$ python3 -q
>>> import numpy as np
>>> np.set_printoptions(precision=2, suppress=True, linewidth=160, sign=" ")
>>> A = np.loadtxt("test13.csv", delimiter=",")
>>> print(A)
[[-3.  3. -3.  3.  1.  0.  0.  0.  0.  0.]
 [ 1. -1.  3. -2. -3.  0.  0.  0.  0.  0.]
 [ 1. -2. -2. -1. -1.  0.  0.  0.  0.  0.]
 [-1.  0.  3. -2.  2.  0.  0.  0.  0.  0.]
 [ 1.  0.  2.  2.  1.  0.  0.  0.  0.  0.]
 [ 0.  0.  0.  0.  0. -2.  2.  3. -3.  1.]
 [ 0.  0.  0.  0.  0.  0.  3. -2.  2. -1.]
 [ 0.  0.  0.  0.  0. -2. -3.  1. -3. -3.]
 [ 0.  0.  0.  0.  0.  0.  0.  1.  2.  3.]
 [ 0.  0.  0.  0.  0. -1.  0. -1.  0.  3.]]
>>> B = A / np.linalg.norm(A, axis=1, keepdims=True)
>>> C2 = B @ B.T
>>> print(np.argwhere(np.triu(np.abs(C2) > 0.95, 1)))
[]
>>> print((np.abs(C2) > 0.9).astype(int))
[[ 1  0  0  0  0  0  0  0  0  0]
 [ 0  1  0  0  0  0  0  0  0  0]
 [ 0  0  1  0  0  0  0  0  0  0]
 [ 0  0  0  1  0  0  0  0  0  0]
 [ 0  0  0  0  1  0  0  0  0  0]
 [ 0  0  0  0  0  1  0  0  0  0]
 [ 0  0  0  0  0  0  1  0  0  0]
 [ 0  0  0  0  0  0  0  1  0  0]
 [ 0  0  0  0  0  0  0  0  1  0]
 [ 0  0  0  0  0  0  0  0  0  1]]
>>> print(np.round(np.linalg.det(A), 2))
66138.0
>>> U, s, vt = np.linalg.svd(A, full_matrices=False)
>>> print(np.round(vt @ vt.T, 2) + 0)
[[ 1.  0.  0.  0.  0.  0.  0.  0.  0.  0.]
 [ 0.  1.  0.  0.  0.  0.  0.  0.  0.  0.]
 [ 0.  0.  1.  0.  0.  0.  0.  0.  0.  0.]
 [ 0.  0.  0.  1.  0.  0.  0.  0.  0.  0.]
 [ 0.  0.  0.  0.  1.  0.  0.  0.  0.  0.]
 [ 0.  0.  0.  0.  0.  1.  0.  0.  0.  0.]
 [ 0.  0.  0.  0.  0.  0.  1.  0.  0.  0.]
 [ 0.  0.  0.  0.  0.  0.  0.  1.  0.  0.]
 [ 0.  0.  0.  0.  0.  0.  0.  0.  1.  0.]
 [ 0.  0.  0.  0.  0.  0.  0.  0.  0.  1.]]
>>> print(U.shape, s.shape, vt.shape)
(10, 10) (10,) (10, 10)
>>> print((s > 1e-8).sum())
10
>>> print(round(np.sqrt((s ** 2).sum()), 2), round(float(np.linalg.norm(A)), 2))
14.21 14.21
>>> print(np.round(U.T @ A @ vt.T, 2) + 0)
[[ 7.69  0.    0.    0.    0.    0.    0.    0.    0.    0.  ]
 [ 0.    7.09  0.    0.    0.    0.    0.    0.    0.    0.  ]
 [ 0.    0.    5.37  0.    0.    0.    0.    0.    0.    0.  ]
 [ 0.    0.    0.    4.89  0.    0.    0.    0.    0.    0.  ]
 [ 0.    0.    0.    0.    4.01  0.    0.    0.    0.    0.  ]
 [ 0.    0.    0.    0.    0.    3.04  0.    0.    0.    0.  ]
 [ 0.    0.    0.    0.    0.    0.    2.72  0.    0.    0.  ]
 [ 0.    0.    0.    0.    0.    0.    0.    2.26  0.    0.  ]
 [ 0.    0.    0.    0.    0.    0.    0.    0.    1.31  0.  ]
 [ 0.    0.    0.    0.    0.    0.    0.    0.    0.    0.47]]
>>> print(np.cumsum(s ** 2) / np.sum(s ** 2))
[ 0.29  0.54  0.68  0.8   0.88  0.93  0.97  0.99  1.    1.  ]
>>> data = np.loadtxt("case9.csv", delimiter=",")
>>> print(data)
[[-0.9  -2.2   0.6   0.7  -0.9  -1.5   0.9  -0.1  -1.3  -0.2  -0.5   0.3   0.2 ]
 [-0.7   0.   -1.4  -0.3  -1.5  -1.1   0.    0.5   0.3   0.4  -0.9   0.6  -0.5 ]
 [ 1.    0.6  -0.5  -2.   -0.7  -1.8  -1.4  -0.4   0.4   1.2  -0.1  -1.1   0.5 ]
 [-0.4   0.4  -0.4   1.2  -1.1   0.7   0.7  -0.1  -1.4  -0.5   0.8   0.8   0.8 ]
 [ 1.9   0.7   0.6  -0.5  -0.2  -1.3   0.3  -0.6   0.1  -0.4  -0.7   0.4  -0.3 ]
 [ 1.9  -0.4  -1.5   0.6  -0.1   2.3   0.7  -1.4  -1.6   0.6  -0.7  -0.9  -1.5 ]
 [ 0.31  1.25  1.21  0.19 -0.17  0.77  1.13 -0.23  0.05  0.5   1.33  0.04  2.98]
 [-1.1  -0.2   1.1  -0.5  -0.3  -1.5  -0.3  -0.6   1.2  -0.4  -0.1  -0.5  -1.2 ]
 [-2.   -1.5  -0.4  -1.2   0.   -0.9  -2.    0.1  -0.7   0.8  -0.7   1.   -0.2 ]
 [-2.   -0.9   1.1  -0.5  -0.9   0.    0.5  -0.5  -0.1  -1.4   0.4   0.8   3.  ]
 [ 0.7   0.8   1.2   0.2   0.    0.8   0.9  -0.4   0.5   0.7   1.   -0.2   2.2 ]
 [ 0.4  -0.7  -0.3   1.3  -0.2   0.6   1.4   0.9  -1.    1.5   0.2   0.    0.6 ]
 [-1.4  -0.4  -1.9   1.6  -1.3   0.9  -0.5   1.2   0.2   0.1   2.8   1.1  -0.2 ]]
>>> rng = np.random.default_rng(49021)
>>> idx = rng.permutation(13)
>>> B = data[:, idx] * rng.choice([-1, 1], 13)
>>> print(B)
[[-0.9   1.3  -0.6   0.7  -0.9   0.5  -0.1  -2.2  -0.9  -0.2   0.2   1.5  -0.3 ]
 [-0.   -0.3   1.4  -0.3  -0.7   0.9   0.5   0.   -1.5   0.4  -0.5   1.1  -0.6 ]
 [ 1.4  -0.4   0.5  -2.    1.    0.1  -0.4   0.6  -0.7   1.2   0.5   1.8   1.1 ]
 [-0.7   1.4   0.4   1.2  -0.4  -0.8  -0.1   0.4  -1.1  -0.5   0.8  -0.7  -0.8 ]
 [-0.3  -0.1  -0.6  -0.5   1.9   0.7  -0.6   0.7  -0.2  -0.4  -0.3   1.3  -0.4 ]
 [-0.7   1.6   1.5   0.6   1.9   0.7  -1.4  -0.4  -0.1   0.6  -1.5  -2.3   0.9 ]
 [-1.13 -0.05 -1.21  0.19  0.31 -1.33 -0.23  1.25 -0.17  0.5   2.98 -0.77 -0.04]
 [ 0.3  -1.2  -1.1  -0.5  -1.1   0.1  -0.6  -0.2  -0.3  -0.4  -1.2   1.5   0.5 ]
 [ 2.    0.7   0.4  -1.2  -2.    0.7   0.1  -1.5   0.    0.8  -0.2   0.9  -1.  ]
 [-0.5   0.1  -1.1  -0.5  -2.   -0.4  -0.5  -0.9  -0.9  -1.4   3.   -0.   -0.8 ]
 [-0.9  -0.5  -1.2   0.2   0.7  -1.   -0.4   0.8   0.    0.7   2.2  -0.8   0.2 ]
 [-1.4   1.    0.3   1.3   0.4  -0.2   0.9  -0.7  -0.2   1.5   0.6  -0.6  -0.  ]
 [ 0.5  -0.2   1.9   1.6  -1.4  -2.8   1.2  -0.4  -1.3   0.1  -0.2  -0.9  -1.1 ]]
>>> U, _, vt = np.linalg.svd(data.T @ B)
>>> print(idx)
[  6   8   2   3   0  10   7   1   4   9  12   5  11]
>>> idx = rng.permutation(13)
>>> print(idx)
[ 12   4   2  11   0   5   3   1   8  10   9   7   6]
>>> B = data[idx][:, idx]
>>> print(np.diag(B))
[-0.2  -0.2  -0.5   0.   -0.9   2.3   1.2   0.   -0.7   1.   -1.4  -0.6   1.13]
>>> M = np.load("x.npy")
>>> print(M)
[[  7.93   6.01 -17.35]
 [-19.54   3.59   2.34]
 [ 15.66  -1.63 -12.34]
 [ -1.24  12.69  15.41]
 [-18.64   6.35   3.48]
 [  3.64  -0.19 -19.66]
 [-17.88   3.38   8.3 ]
 [  6.57  17.74  -6.51]
 [-11.94  13.3   -8.97]
 [-13.29 -11.32   9.76]
 [  6.84  15.42 -10.75]
 [-10.71  13.01 -10.78]
 [  2.1    6.42 -18.83]
 [ 12.8   -7.17 -13.59]
 [  1.    -4.8  -19.39]
 [ -6.42  15.11  11.43]
 [ 10.52  16.89  -1.96]
 [  7.54  10.28 -15.41]
 [ -8.77  17.89  -1.75]
 [  7.65   6.43 -17.32]
 [ 13.81   6.86 -12.74]
 [ -7.36  12.93  13.37]
 [-12.27 -13.99   7.33]
 [-14.69  13.13   3.43]
 [  0.82  16.27 -11.6 ]
 [  7.4   -6.35  17.46]
 [ -8.12  14.4   11.25]
 [ 15.97  -1.48  11.95]
 [ 12.39 -15.16  -4.08]]
>>> proj = M @ np.linalg.solve(M.T @ M, M.T)
>>> print(np.diag(proj))
[ 0.08  0.12  0.08  0.14  0.1   0.1   0.09  0.11  0.11  0.1   0.09  0.11  0.09  0.08  0.12  0.11  0.14  0.08  0.1   0.08  0.08  0.1   0.11  0.09  0.09  0.13
  0.1   0.18  0.09]
>>> print(proj @ M[:, 1])
[  6.01   3.59  -1.63  12.69   6.35  -0.19   3.38  17.74  13.3  -11.32  15.42  13.01   6.42  -7.17  -4.8   15.11  16.89  10.28  17.89   6.43   6.86  12.93
 -13.99  13.13  16.27  -6.35  14.4   -1.48 -15.16]
>>> print(np.round(np.linalg.eigvalsh(proj), 2) + 0)
[ 0.  0.  0.  0.  0.  0.  0.  0.  0.  0.  0.  0.  0.  0.  0.  0.  0.  0.  0.  0.  0.  0.  0.  0.  0.  0.  1.  1.  1.]
>>> T = np.stack([M, 4 * M, M[::-1]])
>>> print((T @ M.T).shape)
(3, 29, 29)
>>> print(np.linalg.matrix_rank(T.reshape(3, -1)))
2
>>> print(np.einsum("bij,cij->bc", T, T))
[[  11600.48   46401.92     204.14]
 [  46401.92  185607.67     816.56]
 [    204.14     816.56   11600.48]]
>>> print(np.linalg.matrix_rank(T))
[ 3  3  3]
>>> Ac = M - M.mean(axis=0)
>>> U, s, vt = np.linalg.svd(Ac, full_matrices=False)
>>> print(round((s ** 2).sum() ** 2 / (s ** 4).sum(), 2))
2.55
>>> print(np.abs(U[:, 0]).argmax())
6
>>> print(s)
[ 73.55  54.83  44.25]
>>> print(np.round(Ac.mean(axis=0), 2) + 0)
[ 0.  0.  0.]
>>> print(vt[0] * np.sign(vt[0, np.abs(vt[0]).argmax()]))
[-0.65  0.08  0.75]
>>> print(np.linalg.matrix_rank(Ac))
3
>>> print(np.abs(vt[0]).argmax())
2
>>> print((np.sign(U[:, 0]) == np.sign(U[0, 0])).astype(int))
[ 1  0  1  0  0  1  0  1  0  0  1  0  1  1  1  0  1  1  0  1  1  0  0  0  1  0  0  1  1]
>>> print(np.searchsorted(np.cumsum(s ** 2) / (s ** 2).sum(), 0.9) + 1)
3
>>> print(np.abs(vt[-1]))
[ 0.68  0.5   0.54]
>>> J = np.array([[2, 3, 4, -3, 4, 5, 1],
...     [-2, 3, -3, 1, 2, 4, 4],
...     [3, -1, 1, 5, -2, -2, 3],
...     [-5, 5, 5, 4, -3, -4, -5],
...     [-1, -5, -2, -5, 2, -2, 3]])
>>> J[4] = J[2]
>>> print(J)
[[ 2  3  4 -3  4  5  1]
 [-2  3 -3  1  2  4  4]
 [ 3 -1  1  5 -2 -2  3]
 [-5  5  5  4 -3 -4 -5]
 [ 3 -1  1  5 -2 -2  3]]
>>> # rows 2 and 4 are equal
>>> B = J / np.linalg.norm(J, axis=1, keepdims=True)
>>> C2 = B @ B.T
>>> print((C2 - 2 * np.eye(5)).round(6).argmax(axis=1))
[ 1  0  4  2  2]
>>> print(round(float(np.trace(np.linalg.pinv(J) @ J)), 2))
4.0
>>> print(np.abs(np.diag(np.linalg.qr(J)[1])) > 1e-9)
[ True  True  True  True False]
>>> W1 = np.array([[-3, 5, -5, -3, -9],
...     [-6, -1, -2, -5, -6],
...     [-6, -8, -4, 6, -7],
...     [0, 0, 4, 7, -8],
...     [-2, 2, -4, 8, 8],
...     [-5, 6, 3, 8, -7],
...     [8, 4, -8, 0, -8],
...     [7, 3, 5, 8, 9],
...     [5, 6, -1, -8, -8],
...     [-4, 2, 1, 7, -1],
...     [-1, 5, -8, -6, -9],
...     [-6, 1, 7, 1, 5],
...     [-3, -6, -5, -5, -4]])
>>> c = np.array([3, 0, 2, 0, 2])
>>> H = np.maximum(data @ W1 + c, 0)
>>> print((H > 0).mean(axis=0))
[ 0.46  0.31  0.54  0.38  0.38]
>>> Z = np.array([[-4, 6], [7, -7], [-2, -3], [-1, 8], [7, 0]])
>>> print((H @ Z).round(6).argmax(axis=1))
[ 1  0  0  1  0  0  0  1  0  1  0  1  0]
>>> print(W1 @ Z)
[[ -3 -62]
 [-16 -63]
 [-79  80]
 [-71  44]
 [ 78  50]
 [ -1 -17]
 [-44  44]
 [ 38  70]
 [-24 -73]
 [ 14  15]
 [ -2 -65]
 [ 51 -56]
 [-43  -1]]
>>> E = np.load("block1.npy")
>>> print(E)
[[ 0 -1 -2 -2]
 [-1  0 -1 -2]
 [-2 -1  0 -1]
 [-2 -2 -1  0]]
>>> # equal to its transpose
>>> C2 = E.T @ E
>>> print(C2)
[[ 9  6  3  4]
 [ 6  6  4  3]
 [ 3  4  6  6]
 [ 4  3  6  9]]
>>> print(np.linalg.matrix_rank(C2))
4
>>> print(np.linalg.svd(E, compute_uv=False) ** 2)
[ 20.62   6.85   2.38   0.15]
>>> m1 = np.loadtxt("a.csv", delimiter=",")
>>> print(m1)
[[-0.84  0.01 -0.25 -0.4   1.    0.89  0.92  0.43 -0.96]
 [-0.25  0.8   0.08 -0.97  1.   -0.98  0.89  0.99  0.52]
 [-0.94  0.72 -0.03 -0.98  1.   -0.07  0.17  1.    0.95]
 [ 0.52 -0.8  -0.09  0.97 -1.    0.96 -0.68 -1.   -0.84]
 [ 0.25  0.52  0.15 -0.41 -0.99 -0.81 -0.03  0.43 -0.75]
 [-0.45 -0.15 -0.23 -0.28  1.    0.32  0.95 -0.34 -0.4 ]
 [ 0.64 -0.91 -0.1   1.   -1.    1.   -0.91 -1.   -0.97]
 [-0.8   0.03 -0.23 -0.57  1.    0.75  0.89  0.78 -0.56]
 [ 0.87 -0.69  0.09  0.94 -1.    0.19 -0.89 -1.    0.73]
 [ 0.92 -0.07 -0.01  0.15  1.   -0.99  0.97 -0.99  0.53]
 [ 0.1   0.76  0.24 -0.76 -1.   -0.92 -0.41  0.95 -0.72]
 [ 0.53  0.77  0.24 -0.67 -1.   -0.98  0.34  0.49 -0.94]
 [-0.53 -0.76 -0.19  0.87 -0.19  0.99 -0.76 -0.85 -0.06]
 [-0.48  0.17  0.13 -0.32 -0.99  0.6  -0.96  0.99  0.87]
 [ 0.35 -0.83 -0.1   0.95 -0.87  0.96 -0.85 -0.99  0.72]
 [-0.37 -0.56 -0.07  0.82 -0.99  0.98 -0.85 -0.76 -0.65]
 [ 0.1  -0.77 -0.15  0.89  0.24  0.95 -0.51 -0.97  0.45]]
>>> B = m1 / np.sqrt((m1 ** 2).mean(axis=1, keepdims=True))
>>> print(np.linalg.matrix_rank(m1 - m1.mean(axis=1, keepdims=True)))
8
